In [1]: import numpy as np

In [2]: np.set_printoptions(precision=4, suppress=True, linewidth=120)

In [3]: def rd(a):
   ...:     return np.round(a, 4) + 0
   ...: 

In [4]: K = np.array([[1, 0, 0, 0, 0, 0],
   ...:     [4, 1, 0, 0, 0, 0],
   ...:     [-4, -5, 1, 0, 0, 0],
   ...:     [-3, -5, 5, 1, 0, 0],
   ...:     [0, 4, 5, -4, 1, 0],
   ...:     [-2, -3, -4, 5, 5, 1]])

In [5]: K
Out[5]: 
array([[ 1,  0,  0,  0,  0,  0],
       [ 4,  1,  0,  0,  0,  0],
       [-4, -5,  1,  0,  0,  0],
       [-3, -5,  5,  1,  0,  0],
       [ 0,  4,  5, -4,  1,  0],
       [-2, -3, -4,  5,  5,  1]])

In [6]: np.linalg.matrix_rank(K - K[0, 0] * np.eye(6))
Out[6]: np.int64(5)

In [7]: np.prod(np.diag(K)), rd(np.linalg.det(K))
Out[7]: (np.int64(1), np.float64(1.0))

In [8]: rd(np.sort(np.linalg.eigvals(K)))
Out[8]: array([1., 1., 1., 1., 1., 1.])

In [9]: K @ K
Out[9]: 
array([[  1,   0,   0,   0,   0,   0],
       [  8,   1,   0,   0,   0,   0],
       [-28, -10,   1,   0,   0,   0],
       [-46, -35,  10,   1,   0,   0],
       [  8,   3, -10,  -8,   1,   0],
       [-15,   9,  42, -10,  10,   1]])

In [10]: np.argsort(-np.linalg.norm(K, axis=0).round(6), kind="stable")[:3]
Out[10]: array([1, 2, 0])

In [11]: np.linalg.matrix_rank(K, rtol=0.1)
Out[11]: np.int64(5)

In [12]: [round(float(x), 4) for x in np.linalg.svd(K, compute_uv=False)[:3]]
Out[12]: [11.5734, 9.4236, 4.6115]

In [13]: A2 = K[0, 0] * K[1:] - np.outer(K[1:, 0], K[0])

In [14]: A2
Out[14]: 
array([[ 0,  1,  0,  0,  0,  0],
       [ 0, -5,  1,  0,  0,  0],
       [ 0, -5,  5,  1,  0,  0],
       [ 0,  4,  5, -4,  1,  0],
       [ 0, -3, -4,  5,  5,  1]])

In [15]: np.linalg.matrix_rank(A2), np.linalg.matrix_rank(K)
Out[15]: (np.int64(5), np.int64(6))

In [16]: K[:, 0] / K[0, 0]
Out[16]: array([ 1.,  4., -4., -3.,  0., -2.])

In [17]: T = np.stack([A2, -2 * A2, A2[::-1]])

In [18]: np.linalg.matrix_rank(T)
Out[18]: array([5, 5, 5])

In [19]: np.linalg.matrix_rank(T.reshape(3, -1))
Out[19]: np.int64(2)

In [20]: np.einsum("bij,cij->bc", T, T)
Out[20]: 
array([[ 212, -424,   15],
       [-424,  848,  -30],
       [  15,  -30,  212]])

In [21]: T.shape
Out[21]: (3, 5, 6)

In [22]: W0 = np.array([[0.0, 0.0, 4.0, 8.0, 7.0],
    ...:     [0.0, 0.0, 2.0, 2.0, 9.0],
    ...:     [4.0, 2.0, 0.0, 0.0, 0.0],
    ...:     [8.0, 2.0, 0.0, 0.0, 0.0],
    ...:     [7.0, 9.0, 0.0, 0.0, 0.0]])

In [23]: left, s, VT = np.linalg.svd(W0)

In [24]: np.argmax(s[:-1] / (s[1:] + 1e-6)) + 1
Out[24]: np.int64(4)

In [25]: A2 = left[:, :4] @ np.diag(s[:4]) @ VT[:4]

In [26]: rd(np.linalg.norm(W0 - A2, 2)), rd(s[4])
Out[26]: (np.float64(0.0), np.float64(0.0))

In [27]: np.linalg.matrix_rank(W0, rtol=0.05)
Out[27]: np.int64(4)

In [28]: rd(A2)
Out[28]: 
array([[0., 0., 4., 8., 7.],
       [0., 0., 2., 2., 9.],
       [4., 2., 0., 0., 0.],
       [8., 2., 0., 0., 0.],
       [7., 9., 0., 0., 0.]])

In [29]: np.argsort(-np.linalg.norm(W0, axis=0).round(6), kind="stable")[:3]
Out[29]: array([4, 0, 1])

In [30]: np.linalg.matrix_rank(W0, rtol=0.1)
Out[30]: np.int64(4)

In [31]: G = W0.T @ W0

In [32]: np.linalg.matrix_rank(G)
Out[32]: np.int64(4)

In [33]: rd(np.linalg.eigvalsh(G)[::-1])
Out[33]: array([198.2693, 198.2693,  19.7307,  19.7307,   0.    ])

In [34]: rd(np.linalg.svd(W0, compute_uv=False) ** 2)
Out[34]: array([198.2693, 198.2693,  19.7307,  19.7307,   0.    ])

In [35]: (W0 @ W0.T).shape
Out[35]: (5, 5)

In [36]: np.diag(G)
Out[36]: array([129.,  89.,  20.,  68., 130.])

In [37]: np.allclose(G, G.T)
Out[37]: True

In [38]: T = np.stack([K, -2 * K, K[::-1]])

In [39]: np.einsum("bij,cij->bc", T, T)
Out[39]: 
array([[ 258, -516,   88],
       [-516, 1032, -176],
       [  88, -176,  258]])

In [40]: E = np.load("dump.npy")

In [41]: E
Out[41]: 
array([[ -0.7329,   0.8463,  -1.1885,  -0.408 ,  -1.57  ],
       [ -0.7098,   0.8289,  -1.2336,  -0.441 ,  -1.6058],
       [  1.4876,  -1.818 ,   8.9666,   1.0054,  -4.7465],
       [  0.2865,   1.7932,  -9.3121,  -1.5444,   2.9263],
       [ -3.7769,   0.2174,  -1.7021,   0.9622,   6.2273],
       [  1.7555,  -0.0951,   6.2118,  -0.5012,  -9.4333],
       [ -2.5758,   0.9308,  -7.43  ,  -0.0003,   8.0225],
       [ -1.0449,   0.4154,  -2.625 ,  -0.0021,   2.7392],
       [  3.3688,  -0.5784,   6.9096,  -0.5246,  -9.7215],
       [ -0.2346,   0.1017,  -2.3378,  -0.0371,   2.6457],
       [ -1.8838,  -1.2302,   2.0893,   1.5177,   4.9862],
       [ -5.2143,   0.0299,  -5.6663,   1.4445,  13.0746],
       [  0.6067,  -2.1016,   9.57  ,   1.3965,  -2.9379],
       [ -2.4329,   0.9635,  -0.9106,   0.0144,   0.3566],
       [ -3.4499,   0.0417,   0.6881,   0.9123,   3.7007],
       [  2.4631,   1.018 ,   2.4017,  -1.5074, -10.1683],
       [  2.4756,   0.9609,  -4.1065,  -1.5391,  -2.5225],
       [  1.0613,   1.5244,  -2.3367,  -1.4692,  -4.9122],
       [ -1.1232,  -1.45  ,   2.3745,   1.4559,   4.9425],
       [  1.7694,  -1.3839,   3.823 ,   0.4897,  -1.1431],
       [  1.0956,   1.5479,  -2.3595,  -1.5232,  -4.8716],
       [  3.3569,   0.6116,  -8.0927,  -1.4913,   2.5261],
       [ -2.0078,  -1.1545,   6.4379,   1.511 ,  -0.0826],
       [  2.7807,   0.8974,  -6.1009,  -1.5695,  -0.1391],
       [  1.4773,  -0.5787,  -5.9787,   0.0335,   7.5596],
       [ -1.5137,   0.5728,   6.0441,   0.0861,  -7.4939],
       [ -0.3759,  -0.5581,  -1.3391,   0.4902,   4.2589],
       [  1.0119,   0.3588,   5.9918,  -0.4667,  -9.4812],
       [ -2.8905,  -0.9114,  -4.7879,   1.4554,  12.7097],
       [  2.4745,   0.9384,  -4.1782,  -1.5347,  -2.5286]])

In [42]: G = np.cov(E, rowvar=False)

In [43]: rd(np.corrcoef(E.T))
Out[43]: 
array([[ 1.    ,  0.1079,  0.1027, -0.6842, -0.6447],
       [ 0.1079,  1.    , -0.5999, -0.7974, -0.1663],
       [ 0.1027, -0.5999,  1.    ,  0.3978, -0.5989],
       [-0.6842, -0.7974,  0.3978,  1.    ,  0.4923],
       [-0.6447, -0.1663, -0.5989,  0.4923,  1.    ]])

In [44]: rd(np.linalg.eigvalsh(G)[::-1])
Out[44]: array([55.2648, 16.607 ,  2.3873,  0.0028,  0.001 ])

In [45]: rd(np.polyfit(E[:, 3], E[:, 1], 1))
Out[45]: array([-0.7553,  0.0464])

In [46]: rd(np.median(E, axis=0))
Out[46]: array([ 0.0259,  0.2881, -1.2864, -0.0012, -0.1108])

In [47]: np.argsort(-E.std(axis=0).round(6), kind="stable")
Out[47]: array([4, 2, 0, 3, 1])

In [48]: np.argwhere(np.triu(np.abs(np.corrcoef(E.T)) > 0.8, 1))
Out[48]: array([], shape=(0, 2), dtype=int64)

In [49]: rd(np.corrcoef(E[:, 3], E[:, 1])[0, 1])
Out[49]: np.float64(-0.7974)

In [50]: f = np.array([3, 9, 6])

In [51]: rd(np.convolve(E[25], f))
Out[51]: array([ -4.5411, -11.9049,  14.2053,  58.092 ,  14.5578, -66.9285, -44.9634])

In [52]: rd(np.correlate(E[25], E[26], "full"))
Out[52]: array([ -6.4467,   1.6975,  28.049 ,   3.4073, -39.7179,  -7.3773,   7.7151,   4.15  ,   2.817 ])

In [53]: f, r1 = E[0], E[16]

In [54]: rd(f @ r1)
Out[54]: np.float64(8.4677)

In [55]: rd(f @ f)
Out[55]: np.float64(5.2973)

In [56]: pr = (f @ r1) / (f @ f) * f

In [57]: rd(pr)
Out[57]: array([-1.1715,  1.3528, -1.8998, -0.6522, -2.5097])

In [58]: rd(r1 - pr)
Out[58]: array([ 3.6471, -0.3919, -2.2067, -0.8869, -0.0128])
